% ipython --no-banner

In [1]: import numpy as np

In [2]: from numpy import linalg as LA

In [3]: np.set_printoptions(precision=3, suppress=True, linewidth=120, sign=" ")

In [4]: O, _ = LA.qr(np.array([[-2.3, 1.2, 0.3, 0.3, 0.4, 1.0, 0.0, 0.5, -0.1, 2.0],
   ...:     [0.2, 1.0, 0.9, 0.7, -0.4, -0.4, -0.5, -0.7, 0.6, 0.6],
   ...:     [-0.5, 0.9, 0.0, 0.9, -1.4, -1.4, -1.7, -1.5, 0.0, 2.2],
   ...:     [-1.4, 0.5, 1.1, 0.4, -0.1, 0.9, 0.7, 0.7, -0.3, 0.4],
   ...:     [0.7, 0.2, 1.9, 1.5, -0.6, 1.4, -1.3, 1.5, 1.9, 0.5],
   ...:     [-1.2, -2.1, 0.4, -0.2, -0.3, 0.3, -1.4, -1.7, 0.3, -1.3],
   ...:     [-0.4, -0.4, 0.7, -1.4, -0.9, 1.3, -1.0, -0.7, 0.9, -0.1],
   ...:     [-1.5, -1.0, -0.5, 0.3, 1.5, 0.9, 0.1, -0.6, -1.5, -0.8],
   ...:     [-1.2, 0.3, -0.4, 1.7, 1.8, 1.4, 0.9, -0.3, -0.2, 1.7],
   ...:     [0.0, 1.3, 0.8, 0.4, -1.8, -1.5, 2.7, 1.0, -0.1, 0.4],
   ...:     [-0.7, -1.2, -0.8, -2.0, 1.7, -0.8, -0.6, 1.1, 1.1, 1.1]]))

In [5]: E = O @ O.T

In [6]: print(E)
[[ 0.993 -0.012 -0.002  0.048 -0.019  0.015 -0.022 -0.052  0.006 -0.027 -0.006]
 [-0.012  0.979 -0.004  0.083 -0.033  0.025 -0.038 -0.089  0.01  -0.047 -0.01 ]
 [-0.002 -0.004  0.999  0.016 -0.007  0.005 -0.008 -0.018  0.002 -0.009 -0.002]
 [ 0.048  0.083  0.016  0.672  0.131 -0.1    0.151  0.352 -0.038  0.186  0.038]
 [-0.019 -0.033 -0.007  0.131  0.948  0.04  -0.06  -0.14   0.015 -0.074 -0.015]
 [ 0.015  0.025  0.005 -0.1    0.04   0.969  0.046  0.107 -0.012  0.057  0.011]
 [-0.022 -0.038 -0.008  0.151 -0.06   0.046  0.931 -0.162  0.018 -0.085 -0.017]
 [-0.052 -0.089 -0.018  0.352 -0.14   0.107 -0.162  0.622  0.041 -0.199 -0.04 ]
 [ 0.006  0.01   0.002 -0.038  0.015 -0.012  0.018  0.041  0.995  0.022  0.004]
 [-0.027 -0.047 -0.009  0.186 -0.074  0.057 -0.085 -0.199  0.022  0.895 -0.021]
 [-0.006 -0.01  -0.002  0.038 -0.015  0.011 -0.017 -0.04   0.004 -0.021  0.996]]

In [7]: print(np.round(LA.svd(E, compute_uv=False), 3) + 0)
[ 1.  1.  1.  1.  1.  1.  1.  1.  1.  1.  0.]

In [8]: print(np.count_nonzero(E))
121

In [9]: print(LA.matrix_rank(E))
10

In [10]: print(round(LA.norm(E), 3))
3.162

In [11]: rng = np.random.default_rng(87515)

In [12]: z = rng.permutation(11)

In [13]: print(z)
[  1   8   7   5   2   4   0  10   3   9   6]

In [14]: out = E[z][:, z]

In [15]: print(out)
[[ 0.979  0.01  -0.089  0.025 -0.004 -0.033 -0.012 -0.01   0.083 -0.047 -0.038]
 [ 0.01   0.995  0.041 -0.012  0.002  0.015  0.006  0.004 -0.038  0.022  0.018]
 [-0.089  0.041  0.622  0.107 -0.018 -0.14  -0.052 -0.04   0.352 -0.199 -0.162]
 [ 0.025 -0.012  0.107  0.969  0.005  0.04   0.015  0.011 -0.1    0.057  0.046]
 [-0.004  0.002 -0.018  0.005  0.999 -0.007 -0.002 -0.002  0.016 -0.009 -0.008]
 [-0.033  0.015 -0.14   0.04  -0.007  0.948 -0.019 -0.015  0.131 -0.074 -0.06 ]
 [-0.012  0.006 -0.052  0.015 -0.002 -0.019  0.993 -0.006  0.048 -0.027 -0.022]
 [-0.01   0.004 -0.04   0.011 -0.002 -0.015 -0.006  0.996  0.038 -0.021 -0.017]
 [ 0.083 -0.038  0.352 -0.1    0.016  0.131  0.048  0.038  0.672  0.186  0.151]
 [-0.047  0.022 -0.199  0.057 -0.009 -0.074 -0.027 -0.021  0.186  0.895 -0.085]
 [-0.038  0.018 -0.162  0.046 -0.008 -0.06  -0.022 -0.017  0.151 -0.085  0.931]]

In [16]: U, sig, Vt = LA.svd(E)

In [17]: print(np.argmax(sig[:-1] / (sig[1:] + 1e-6)) + 1)
10

In [18]: print(sig.round(3) + 0)
[ 1.  1.  1.  1.  1.  1.  1.  1.  1.  1.  0.]

In [19]: out = U[:, :10] @ np.diag(sig[:10]) @ Vt[:10]

In [20]: print(round(float(LA.norm(E - out, 2)), 3), round(sig[10], 3))
0.0 0.0

In [21]: print(round(np.abs(E - out).max(), 3))
0.0

In [22]: print(LA.matrix_rank(out))
10

In [23]: print(out)
[[ 0.993 -0.012 -0.002  0.048 -0.019  0.015 -0.022 -0.052  0.006 -0.027 -0.006]
 [-0.012  0.979 -0.004  0.083 -0.033  0.025 -0.038 -0.089  0.01  -0.047 -0.01 ]
 [-0.002 -0.004  0.999  0.016 -0.007  0.005 -0.008 -0.018  0.002 -0.009 -0.002]
 [ 0.048  0.083  0.016  0.672  0.131 -0.1    0.151  0.352 -0.038  0.186  0.038]
 [-0.019 -0.033 -0.007  0.131  0.948  0.04  -0.06  -0.14   0.015 -0.074 -0.015]
 [ 0.015  0.025  0.005 -0.1    0.04   0.969  0.046  0.107 -0.012  0.057  0.011]
 [-0.022 -0.038 -0.008  0.151 -0.06   0.046  0.931 -0.162  0.018 -0.085 -0.017]
 [-0.052 -0.089 -0.018  0.352 -0.14   0.107 -0.162  0.622  0.041 -0.199 -0.04 ]
 [ 0.006  0.01   0.002 -0.038  0.015 -0.012  0.018  0.041  0.995  0.022  0.004]
 [-0.027 -0.047 -0.009  0.186 -0.074  0.057 -0.085 -0.199  0.022  0.895 -0.021]
 [-0.006 -0.01  -0.002  0.038 -0.015  0.011 -0.017 -0.04   0.004 -0.021  0.996]]

In [24]: U, sig, Vt = LA.svd(E)

In [25]: evecs = Vt[:(sig > 1e-8).sum()]

In [26]: x0 = E[4] + 2 * E[5] + rng.integers(2) * np.eye(11)[5]

In [27]: print(x0)
[ 0.01   0.018  0.003 -0.069  1.028  1.979  0.032  0.074 -0.008  0.039  0.008]

In [28]: print(np.diag(evecs.T @ evecs))
[ 0.993  0.979  0.999  0.672  0.948  0.969  0.931  0.622  0.995  0.895  0.996]

In [29]: print(np.allclose(evecs.T @ evecs @ x0, x0))
True

In [30]: print(round(LA.norm(x0 - evecs.T @ evecs @ x0), 3))
0.0

In [31]: x0 = np.array([0, 2, 1, 1, 3, 1, 2, 0, 3, 0, 1])

In [32]: print(np.eye(11) - E)
[[ 0.007  0.012  0.002 -0.048  0.019 -0.015  0.022  0.052 -0.006  0.027  0.006]
 [ 0.012  0.021  0.004 -0.083  0.033 -0.025  0.038  0.089 -0.01   0.047  0.01 ]
 [ 0.002  0.004  0.001 -0.016  0.007 -0.005  0.008  0.018 -0.002  0.009  0.002]
 [-0.048 -0.083 -0.016  0.328 -0.131  0.1   -0.151 -0.352  0.038 -0.186 -0.038]
 [ 0.019  0.033  0.007 -0.131  0.052 -0.04   0.06   0.14  -0.015  0.074  0.015]
 [-0.015 -0.025 -0.005  0.1   -0.04   0.031 -0.046 -0.107  0.012 -0.057 -0.011]
 [ 0.022  0.038  0.008 -0.151  0.06  -0.046  0.069  0.162 -0.018  0.085  0.017]
 [ 0.052  0.089  0.018 -0.352  0.14  -0.107  0.162  0.378 -0.041  0.199  0.04 ]
 [-0.006 -0.01  -0.002  0.038 -0.015  0.012 -0.018 -0.041  0.005 -0.022 -0.004]
 [ 0.027  0.047  0.009 -0.186  0.074 -0.057  0.085  0.199 -0.022  0.105  0.021]
 [ 0.006  0.01   0.002 -0.038  0.015 -0.011  0.017  0.04  -0.004  0.021  0.004]]

In [33]: print(E @ E @ x0)
[-0.054  1.907  0.981  1.37   2.852  1.113  1.83  -0.397  3.043 -0.21   0.957]

In [34]: print(E @ x0)
[-0.054  1.907  0.981  1.37   2.852  1.113  1.83  -0.397  3.043 -0.21   0.957]

In [35]: print(LA.eigvalsh(2 * E - np.eye(11)))
[-1.  1.  1.  1.  1.  1.  1.  1.  1.  1.  1.]

In [36]: W0 = np.load("data.npy")

In [37]: print(W0)
[[ 0.  0.  0.  0.  0.]
 [ 0.  0.  4.  5.  3.]
 [ 0.  6.  6.  0.  6.]
 [ 0.  5.  1.  7.  5.]
 [ 0.  4.  5.  0.  7.]]

In [38]: print(round(LA.det(W0[::-1]), 3))
0.0

In [39]: print(np.kron(np.eye(2, dtype=int), W0))
[[ 0.  0.  0.  0.  0.  0.  0.  0.  0.  0.]
 [ 0.  0.  4.  5.  3.  0.  0.  0.  0.  0.]
 [ 0.  6.  6.  0.  6.  0.  0.  0.  0.  0.]
 [ 0.  5.  1.  7.  5.  0.  0.  0.  0.  0.]
 [ 0.  4.  5.  0.  7.  0.  0.  0.  0.  0.]
 [ 0.  0.  0.  0.  0.  0.  0.  0.  0.  0.]
 [ 0.  0.  0.  0.  0.  0.  0.  4.  5.  3.]
 [ 0.  0.  0.  0.  0.  0.  6.  6.  0.  6.]
 [ 0.  0.  0.  0.  0.  0.  5.  1.  7.  5.]
 [ 0.  0.  0.  0.  0.  0.  4.  5.  0.  7.]]

In [40]: print(round(float(LA.det(2 * W0)), 3), round(float(LA.det(W0)), 3))
0.0 0.0

In [41]: print(round(LA.det(W0.T), 3))
0.0

In [42]: arr = np.load("run13.npy")

In [43]: print(arr)
[[-0.573  0.542 -0.437  0.146]
 [ 0.104 -0.099  0.26  -0.112]
 [ 0.156 -0.009 -0.23  -0.861]
 [-0.052  0.696  0.615 -0.276]
 [-0.781 -0.461  0.354 -0.211]
 [ 0.156 -0.009  0.431  0.323]]

In [44]: G = arr.T @ arr

In [45]: print(G.round(3) + 0)
[[ 1.  0.  0.  0.]
 [ 0.  1.  0.  0.]
 [ 0.  0.  1.  0.]
 [ 0.  0.  0.  1.]]

In [46]: ev, evecs = LA.eigh(E)

In [47]: x0 = np.array([-4, -4, 1, 3, 4, -6, 8, -7, -4, 0, 4])

In [48]: print(round(float(np.abs(E).sum(axis=1).max()), 3), round(np.abs(ev).max(), 3))
1.823 1.0

In [49]: print(evecs * np.maximum(ev, 0) @ evecs.T)
[[ 0.993 -0.012 -0.002  0.048 -0.019  0.015 -0.022 -0.052  0.006 -0.027 -0.006]
 [-0.012  0.979 -0.004  0.083 -0.033  0.025 -0.038 -0.089  0.01  -0.047 -0.01 ]
 [-0.002 -0.004  0.999  0.016 -0.007  0.005 -0.008 -0.018  0.002 -0.009 -0.002]
 [ 0.048  0.083  0.016  0.672  0.131 -0.1    0.151  0.352 -0.038  0.186  0.038]
 [-0.019 -0.033 -0.007  0.131  0.948  0.04  -0.06  -0.14   0.015 -0.074 -0.015]
 [ 0.015  0.025  0.005 -0.1    0.04   0.969  0.046  0.107 -0.012  0.057  0.011]
 [-0.022 -0.038 -0.008  0.151 -0.06   0.046  0.931 -0.162  0.018 -0.085 -0.017]
 [-0.052 -0.089 -0.018  0.352 -0.14   0.107 -0.162  0.622  0.041 -0.199 -0.04 ]
 [ 0.006  0.01   0.002 -0.038  0.015 -0.012  0.018  0.041  0.995  0.022  0.004]
 [-0.027 -0.047 -0.009  0.186 -0.074  0.057 -0.085 -0.199  0.022  0.895 -0.021]
 [-0.006 -0.01  -0.002  0.038 -0.015  0.011 -0.017 -0.04   0.004 -0.021  0.996]]

In [50]: print(LA.eigvalsh(E[1:, 1:]))
[ 0.007  1.     1.     1.     1.     1.     1.     1.     1.     1.   ]

In [51]: print(round(x0 @ E @ x0 / (x0 @ x0), 3), np.round(ev[0], 3), round(ev[-1], 3))
0.978 0.0 1.0

In [52]: x0 = np.array([0, -1, -1, 0])

In [53]: h = np.maximum(arr @ x0, 0)

In [54]: print(np.maximum(arr @ x0, 0) - np.maximum(-arr @ x0, 0))
[-0.105 -0.161  0.24  -1.31   0.107 -0.422]

In [55]: print(arr.T @ h)
[-0.046 -0.051 -0.017 -0.229]

In [56]: out = np.array([[3, 2], [1, 1], [0, 3]])

In [57]: m1 = np.kron(np.eye(3, dtype=int), out)

In [58]: print(m1)
[[ 3  2  0  0  0  0]
 [ 1  1  0  0  0  0]
 [ 0  3  0  0  0  0]
 [ 0  0  3  2  0  0]
 [ 0  0  1  1  0  0]
 [ 0  0  0  3  0  0]
 [ 0  0  0  0  3  2]
 [ 0  0  0  0  1  1]
 [ 0  0  0  0  0  3]]

In [59]: x0 = np.array([2, 2, 3, 3, 0, 3])

In [60]: y = m1 @ x0

In [61]: print(np.round(LA.pinv(m1) @ m1, 3) + 0)
[[ 1.  0.  0.  0.  0.  0.]
 [ 0.  1.  0.  0.  0.  0.]
 [ 0.  0.  1.  0.  0.  0.]
 [ 0.  0.  0.  1.  0.  0.]
 [ 0.  0.  0.  0.  1.  0.]
 [ 0.  0.  0.  0.  0.  1.]]

In [62]: print(LA.solve(m1.T @ m1, m1.T @ y))
[ 2.  2.  3.  3.  0.  3.]

In [63]: y = y + 0.3 * rng.normal(size=9)

In [64]: print(y)
[ 10.107   4.915   5.605  14.494   5.198   8.898   6.183   2.753   9.408]

In [65]: beta, *_ = LA.lstsq(m1, y)

In [66]: print(np.round(m1.T @ (y - m1 @ beta), 3) + 0)
[ 0.  0.  0.  0.  0.  0.]

In [67]: print(beta)
[ 2.194  1.899  2.806  2.946 -0.057  3.124]

In [68]: z = rng.permutation(6)

In [69]: out = m1[:, z] * rng.choice([-1, 1], 6)

In [70]: print(out)
[[ 0  0  0  0 -2 -3]
 [ 0  0  0  0 -1 -1]
 [ 0  0  0  0 -3  0]
 [ 0  0  3 -2  0  0]
 [ 0  0  1 -1  0  0]
 [ 0  0  0 -3  0  0]
 [-2  3  0  0  0  0]
 [-1  1  0  0  0  0]
 [-3  0  0  0  0  0]]

In [71]: U, _, Vt = LA.svd(m1.T @ out)

In [72]: print(np.round(LA.lstsq(m1, out)[0], 3) + 0)
[[ 0.  0.  0.  0.  0. -1.]
 [ 0.  0.  0.  0. -1.  0.]
 [ 0.  0.  1.  0.  0.  0.]
 [ 0.  0.  0. -1.  0.  0.]
 [ 0.  1.  0.  0.  0.  0.]
 [-1.  0.  0.  0.  0.  0.]]

In [73]: proj = m1 @ LA.solve(m1.T @ m1, m1.T)

In [74]: print(proj)
[[ 0.901  0.297 -0.033  0.     0.     0.     0.     0.     0.   ]
 [ 0.297  0.11   0.099  0.     0.     0.     0.     0.     0.   ]
 [-0.033  0.099  0.989  0.     0.     0.     0.     0.     0.   ]
 [ 0.     0.     0.     0.901  0.297 -0.033  0.     0.     0.   ]
 [ 0.     0.     0.     0.297  0.11   0.099  0.     0.     0.   ]
 [ 0.     0.     0.    -0.033  0.099  0.989  0.     0.     0.   ]
 [ 0.     0.     0.     0.     0.     0.     0.901  0.297 -0.033]
 [ 0.     0.     0.     0.     0.     0.     0.297  0.11   0.099]
 [ 0.     0.     0.     0.     0.     0.    -0.033  0.099  0.989]]

In [75]: print(np.round(LA.eigvalsh(proj), 3) + 0)
[ 0.  0.  0.  1.  1.  1.  1.  1.  1.]

In [76]: print(np.diag(proj))
[ 0.901  0.11   0.989  0.901  0.11   0.989  0.901  0.11   0.989]

In [77]: out = np.c_[m1[:, :3] @ np.array([[1, -1, -3], [3, 0, -1], [-2, 3, 2]]), np.array([4, 0, 1, 0, 5, 4, 1, 3, 2])]

In [78]: print(out)
[[  9  -3 -11   4]
 [  4  -1  -4   0]
 [  9   0  -3   1]
 [ -6   9   6   0]
 [ -2   3   2   5]
 [  0   0   0   4]
 [  0   0   0   1]
 [  0   0   0   3]
 [  0   0   0   2]]

In [79]: print(np.round(LA.lstsq(m1, out[:, 0])[0], 3) + 0)
[ 1.  3. -2.  0.  0.  0.]

In [80]: print(LA.matrix_rank(np.c_[m1, out]))
7

In [81]: print(LA.norm(LA.qr(m1)[0].T @ out, axis=0) ** 2 / ((out ** 2).sum(axis=0) + 1e-12))
[ 1.     1.     1.     0.644]

In [82]: F = np.loadtxt("out2.csv", delimiter=",")

In [83]: print(F)
[[-3.  5.  2.  6. -2.  6. -3.  0. -2. -1. -1.  2.  5.]
 [-5.  3.  0.  4. -4.  4. -5. -2. -4. -3. -3.  0.  3.]
 [-5.  3.  0.  4. -4.  4. -5. -2. -4. -3. -3.  0.  3.]
 [-4.  4.  1.  5. -3.  5. -4. -1. -3. -2. -2.  1.  4.]
 [-4.  4.  1.  5. -3.  5. -4. -1. -3. -2. -2.  1.  4.]
 [-4.  4.  1.  5. -3.  5. -4. -1. -3. -2. -2.  1.  4.]
 [-5.  3.  0.  4. -4.  4. -5. -2. -4. -3. -3.  0.  3.]
 [-4.  4.  1.  5. -3.  5. -4. -1. -3. -2. -2.  1.  4.]
 [-4.  4.  1.  5. -3.  5. -4. -1. -3. -2. -2.  1.  4.]
 [-4.  4.  1.  5. -3.  5. -4. -1. -3. -2. -2.  1.  4.]
 [-5.  3.  0.  4. -4.  4. -5. -2. -4. -3. -3.  0.  3.]
 [-3.  5.  2.  6. -2.  6. -3.  0. -2. -1. -1.  2.  5.]
 [-4.  4.  1.  5. -3.  5. -4. -1. -3. -2. -2.  1.  4.]
 [-3.  5.  2.  6. -2.  6. -3.  0. -2. -1. -1.  2.  5.]]

In [84]: out = F / np.sqrt((F ** 2).mean(axis=1, keepdims=True))

In [85]: print(LA.matrix_rank(out) == LA.matrix_rank(F))
True

In [86]: print(LA.norm(out, axis=1))
[ 3.606  3.606  3.606  3.606  3.606  3.606  3.606  3.606  3.606  3.606  3.606  3.606  3.606  3.606]

In [87]: print(out[11])
[-0.861  1.434  0.574  1.721 -0.574  1.721 -0.861  0.    -0.574 -0.287 -0.287  0.574  1.434]
